$ python -q
>>> import numpy as np
>>> from numpy import linalg as LA
>>> np.set_printoptions(precision=3, suppress=True, linewidth=100)
>>> O, _ = LA.qr(np.array([[0.0], [1.3]]))
>>> mat = O @ O.T
>>> mat
array([[0., 0.],
       [0., 1.]])
>>> np.round(LA.norm(mat, 2) / LA.norm(mat), 3)
np.float64(1.0)
>>> np.argsort(-LA.norm(mat, axis=0).round(6), kind="stable")[:3]
array([1, 0])
>>> J = np.loadtxt("data.csv", delimiter=",")
>>> J
array([[ 1.297,  2.482, -3.95 , -0.053, -1.02 ],
       [-0.965, -3.704,  1.758,  1.372,  0.073],
       [ 0.601,  1.162, -3.667, -0.622,  0.147],
       [ 1.395, -0.536, -0.462,  0.406,  0.2  ],
       [ 1.115, -3.154,  0.543, -2.605, -0.961],
       [-1.855, -3.421, -5.027,  2.26 , -0.386],
       [-1.748,  1.087, -3.282,  1.87 , -1.307],
       [ 0.631,  1.367,  2.064, -0.688, -0.078],
       [-0.536,  1.734,  2.475, -1.271,  0.201],
       [-2.239, -0.499, -2.359,  0.453,  0.312],
       [-0.26 , -0.513, -2.12 , -1.509, -1.239],
       [-0.803,  2.46 , -0.966,  0.054,  0.442],
       [-1.717,  1.4  , -0.032, -2.271,  0.134],
       [ 0.161, -1.447,  0.213, -1.702, -0.983],
       [ 0.806, -0.159, -3.935,  0.871, -1.128],
       [-1.682, -0.448,  2.008,  0.702, -0.089],
       [ 0.058,  1.522,  0.135, -1.962,  0.5  ],
       [ 1.884,  1.931,  2.067,  0.178,  0.361],
       [-0.916,  0.714, -0.876,  1.707,  0.168],
       [-0.861, -1.399, -3.496,  0.395,  0.682],
       [ 1.778, -3.256, -0.281, -0.098, -0.667],
       [ 1.562,  1.067, -3.993, -1.016,  0.144],
       [ 2.274,  1.011, -3.639, -0.515,  2.432],
       [ 0.237,  2.136, -4.015, -0.581,  0.408]])
>>> D = LA.norm(J[:, None] - J[None], axis=-1)
>>> D[:5, :5]
array([[0.   , 8.899, 1.998, 4.794, 7.649],
       [8.899, 0.   , 7.716, 4.635, 4.795],
       [1.998, 7.716, 0.   , 3.853, 6.463],
       [4.794, 4.635, 3.853, 0.   , 4.284],
       [7.649, 4.795, 6.463, 4.284, 0.   ]])
>>> np.flatnonzero(D[9] < D.mean() / 2)
array([ 9, 19])
>>> W2 = J[[9, 2]].astype(float)
>>> for _ in range(3):
...     labels = LA.norm(J[:, None] - W2, axis=-1).argmin(axis=1)
...     W2 = np.array([J[labels == j].mean(axis=0) for j in range(2)])
... 
>>> labels
array([1, 0, 1, 0, 0, 0, 1, 0, 0, 0, 0, 1, 0, 0, 1, 0, 0, 0, 0, 0, 0, 1, 1, 1])
>>> np.abs(W2[1] - W2[0]).argmax()
np.int64(2)
>>> W2[1] - W2[0]
array([ 0.779,  2.013, -3.219,  0.291,  0.126])
>>> F = np.diag(20 * np.array([-4, 2, 0, -2, 4])) + np.array([[2, 2, 1, -1, 0],
...     [1, 0, -1, -3, -1],
...     [2, -2, -1, -3, 3],
...     [-3, -1, -3, -3, 0],
...     [3, 1, 1, -2, 1]])
>>> F
array([[-78,   2,   1,  -1,   0],
       [  1,  40,  -1,  -3,  -1],
       [  2,  -2,  -1,  -3,   3],
       [ -3,  -1,  -3, -43,   0],
       [  3,   1,   1,  -2,  81]])
>>> u = np.array([0, 0, 2, 1, 1])
>>> B = F + np.outer(u, np.eye(5)[0])
>>> LA.matrix_rank(LA.inv(B) - LA.inv(F), tol=1e-8)
np.int64(1)
>>> np.round(LA.det(B) / LA.det(F), 3), np.round(1 + LA.solve(F, u)[0], 3)
(np.float64(0.968), np.float64(0.968))
>>> LA.matrix_rank(B - F)
np.int64(1)
